$ ipython --no-banner

In [1]: import numpy as np

In [2]: np.set_printoptions(precision=1, suppress=True, linewidth=140, legacy="1.25")

In [3]: def rd(a):
   ...:     return np.round(a, 1) + 0
   ...: 

In [4]: A = np.load("case19.npy")

In [5]: print(A)
[[0 7 8 4 9]
 [0 0 6 5 7]
 [0 0 0 3 4]
 [0 0 0 0 8]
 [0 0 0 0 0]]

In [6]: print((A - A.T) / 2)
[[ 0.   3.5  4.   2.   4.5]
 [-3.5  0.   3.   2.5  3.5]
 [-4.  -3.   0.   1.5  2. ]
 [-2.  -2.5 -1.5  0.   4. ]
 [-4.5 -3.5 -2.  -4.   0. ]]

In [7]: print(rd(np.linalg.det(A)))
0.0

In [8]: print(np.linalg.matrix_power(A, 4))
[[   0    0    0    0 1008]
 [   0    0    0    0    0]
 [   0    0    0    0    0]
 [   0    0    0    0    0]
 [   0    0    0    0    0]]

In [9]: print((A + A.T) / 2)
[[0.  3.5 4.  2.  4.5]
 [3.5 0.  3.  2.5 3.5]
 [4.  3.  0.  1.5 2. ]
 [2.  2.5 1.5 0.  4. ]
 [4.5 3.5 2.  4.  0. ]]

In [10]: print(rd(np.sort(np.abs(np.linalg.eigvals(A)))))
[0. 0. 0. 0. 0.]

In [11]: rank = np.linalg.matrix_rank(A)

In [12]: print(rank)
4

In [13]: N = np.linalg.svd(A)[2][rank:].T

In [14]: print([int(np.linalg.matrix_rank(A[:, :j + 1])) for j in range(5)])
[0, 1, 2, 3, 4]

In [15]: print([int(np.linalg.matrix_rank(A[:i])) for i in range(1, len(A) + 1)])
[1, 2, 3, 4, 4]

In [16]: print(np.linalg.cond(A) > 100)
True

In [17]: print(rd(np.linalg.norm(A, 2) / np.linalg.norm(A)))
0.9

In [18]: print(rd(np.linalg.norm(A, axis=1)))
[14.5 10.5  5.   8.   0. ]

In [19]: print(rd(np.linalg.norm(A, 2)))
18.6

In [20]: print(rd(np.linalg.norm(A, "nuc")))
31.2

In [21]: print(A[0] @ A[4])
0

In [22]: print(rd(np.linalg.norm(A[0] - A[4])))
14.5

In [23]: hat = np.triu(np.array([[2, 1, 2, 2, 2],
    ...:     [1, 1, 2, 1, 0],
    ...:     [1, 1, 0, 1, 1],
    ...:     [1, 2, 1, 2, 1],
    ...:     [2, 2, 2, 2, 1]]), 1) + np.eye(5)

In [24]: Y = hat @ A @ np.linalg.inv(hat)

In [25]: print(np.poly(Y))
[1. 0. 0. 0. 0. 0.]

In [26]: print(Y)
[[ 0.  7.  0.  8. 32.]
 [ 0.  0.  6.  5. 12.]
 [ 0.  0.  0.  3.  9.]
 [ 0.  0.  0.  0.  8.]
 [ 0.  0.  0.  0.  0.]]

In [27]: feats = np.loadtxt("data.csv", delimiter=",")

In [28]: print(feats)
[[-1.  0.  2.  0.]
 [ 1.  2.  2. -1.]
 [ 2.  2.  1.  1.]
 [-1.  1. -2.  1.]
 [-1.  0. -2.  1.]]

In [29]: Y = np.c_[feats[:, :3] @ np.array([[0, 9, 3], [-7, 0, -5], [5, 2, 2]]), np.array([4, -2, -5, -3, -2])]

In [30]: print(Y)
[[ 10.  -5.   1.   4.]
 [ -4.  13.  -3.  -2.]
 [ -9.  20.  -2.  -5.]
 [-17. -13. -12.  -3.]
 [-10. -13.  -7.  -2.]]

In [31]: print(rd(np.linalg.norm(np.linalg.qr(feats)[0].T @ Y, axis=0) ** 2 / ((Y ** 2).sum(axis=0) + 1e-12)))
[1. 1. 1. 1.]
